% ipython --no-banner

In [1]: import numpy as np

In [2]: import numpy.linalg as la

In [3]: np.set_printoptions(precision=2, suppress=True, linewidth=140)

In [4]: data = np.loadtxt("case4.csv", delimiter=",")

In [5]: data
Out[5]: 
array([[  0.,   0.,   0.,  -4.,  -5.,   4.,   1.,   2.],
       [ -3.,  -3.,   2.,   0.,  -6.,   2.,  -2.,   2.],
       [ -8.,  -7.,  -3.,  -4.,  -9.,   7.,  -3.,  -1.],
       [ -4.,  -4.,   0.,  -9.,  -5.,   8.,  -7.,  -4.],
       [ -2.,  -8.,  -4., -11.,  -6.,   9.,  -4.,  -7.],
       [  1.,  -3.,  -7.,  -7.,  -1.,   6.,  -9.,  -7.],
       [ -2.,  -3.,  -6.,  -4.,   4.,  11., -11., -12.],
       [ -4.,  -6.,  -8.,  -4.,   0.,  12., -16., -14.],
       [ -9.,  -8., -11.,  -7.,   4.,  12., -11., -11.],
       [-12., -11., -16.,  -4.,   2.,  13.,  -8., -14.],
       [-10., -16., -12.,  -8.,   4.,  18., -13., -10.],
       [-12., -21.,  -9., -13.,   7.,  23.,  -9., -11.],
       [-12., -25., -12., -14.,  10.,  23.,  -4., -10.],
       [ -8., -24., -13., -19.,  13.,  26.,  -8.,  -9.],
       [ -8., -21., -13., -22.,  13.,  30., -11.,  -5.],
       [ -3., -26., -12., -23.,  15.,  32., -11.,  -6.],
       [ -6., -23., -15., -28.,  16.,  30.,  -8.,  -8.],
       [ -3., -21., -14., -31.,  18.,  31.,  -3.,  -5.],
       [  2., -21., -17., -33.,  15.,  30.,  -2.,  -9.],
       [  0., -24., -12., -28.,  11.,  27.,  -5., -10.],
       [  2., -23., -12., -25.,   6.,  27.,  -2., -11.],
       [  7., -23.,  -8., -21.,  10.,  27.,   1.,  -7.],
       [  3., -19., -13., -21.,  13.,  31.,  -2.,  -2.],
       [  4., -15., -15., -19.,  13.,  28.,  -3.,   3.],
       [  7., -12., -16., -24.,  16.,  32.,  -8.,  -2.]])

In [6]: Z = data[[17, 21]].astype(float)

In [7]: for _ in range(4):
   ...:     lab = la.norm(data[:, None] - Z, axis=-1).argmin(axis=1)
   ...:     Z = np.array([data[lab == j].mean(axis=0) for j in range(2)])
   ...: 

In [8]: lab
Out[8]: array([1, 1, 1, 1, 1, 1, 1, 1, 1, 1, 1, 0, 0, 0, 0, 0, 0, 0, 0, 0, 0, 0, 0, 0, 0])

In [9]: np.abs(Z[1] - Z[0]).argmax()
Out[9]: np.int64(5)

In [10]: print(Z[1] - Z[0])
[ -2.89  15.01   7.02  17.29 -14.21 -19.08  -2.19  -0.34]

In [11]: np.bincount(lab)
Out[11]: array([14, 11])

In [12]: M2 = np.c_[data[:, :3] @ np.array([[3, 0, -3], [-4, 0, -4], [4, 3, -4]]), np.array([1, -3, 1, 3, 2, -3, -2, -3, -3, 3, 2, 1, 2, 0, -1, 2, -2, -2, 2, 2, 0, -3, 0, -3, -1])]

In [13]: print(M2)
[[  0.   0.   0.   1.]
 [ 11.   6.  13.  -3.]
 [ -8.  -9.  64.   1.]
 [  4.   0.  28.   3.]
 [ 10. -12.  54.   2.]
 [-13. -21.  37.  -3.]
 [-18. -18.  42.  -2.]
 [-20. -24.  68.  -3.]
 [-39. -33. 103.  -3.]
 [-56. -48. 144.   3.]
 [-14. -36. 142.   2.]
 [ 12. -27. 156.   1.]
 [ 16. -36. 184.   2.]
 [ 20. -39. 172.   0.]
 [  8. -39. 160.  -1.]
 [ 47. -36. 161.   2.]
 [ 14. -45. 170.  -2.]
 [ 19. -42. 149.  -2.]
 [ 22. -51. 146.   2.]
 [ 48. -36. 144.   2.]
 [ 50. -36. 134.   0.]
 [ 81. -24. 103.  -3.]
 [ 33. -39. 119.   0.]
 [ 12. -45. 108.  -3.]
 [  5. -48.  91.  -1.]]

In [14]: np.round(la.lstsq(data, M2[:, 0])[0], 2) + 0
Out[14]: array([ 3., -4.,  4.,  0.,  0.,  0.,  0.,  0.])

In [15]: la.matrix_rank(M2)
Out[15]: np.int64(4)

In [16]: la.norm(la.qr(data)[0].T @ M2, axis=0) ** 2 / ((M2 ** 2).sum(axis=0) + 1e-12)
Out[16]: array([1.  , 1.  , 1.  , 0.25])

In [17]: np.round(la.norm(M2 - data @ la.lstsq(data, M2)[0], axis=0), 2) + 0
Out[17]: array([0. , 0. , 0. , 9.2])

In [18]: K = np.load("mat.npy")

In [19]: K
Out[19]: 
array([[ 4.02,  0.  , -1.  ,  8.  ,  4.  ,  8.  ],
       [-8.  ,  7.02,  3.  , -4.  , -8.  , -2.  ],
       [ 7.  ,  4.  ,  1.02,  1.  , -3.  , -7.  ],
       [ 1.  , -2.  , -9.  ,  7.02,  7.  ,  2.  ],
       [ 5.  , -6.  , -7.  ,  9.  ,  7.02,  8.  ],
       [ 4.  ,  0.  , -1.  ,  8.  ,  4.  ,  8.02]])

In [20]: print(la.cond(K) > 100)
True

In [21]: la.matrix_rank(K, rtol=0.1)
Out[21]: np.int64(4)
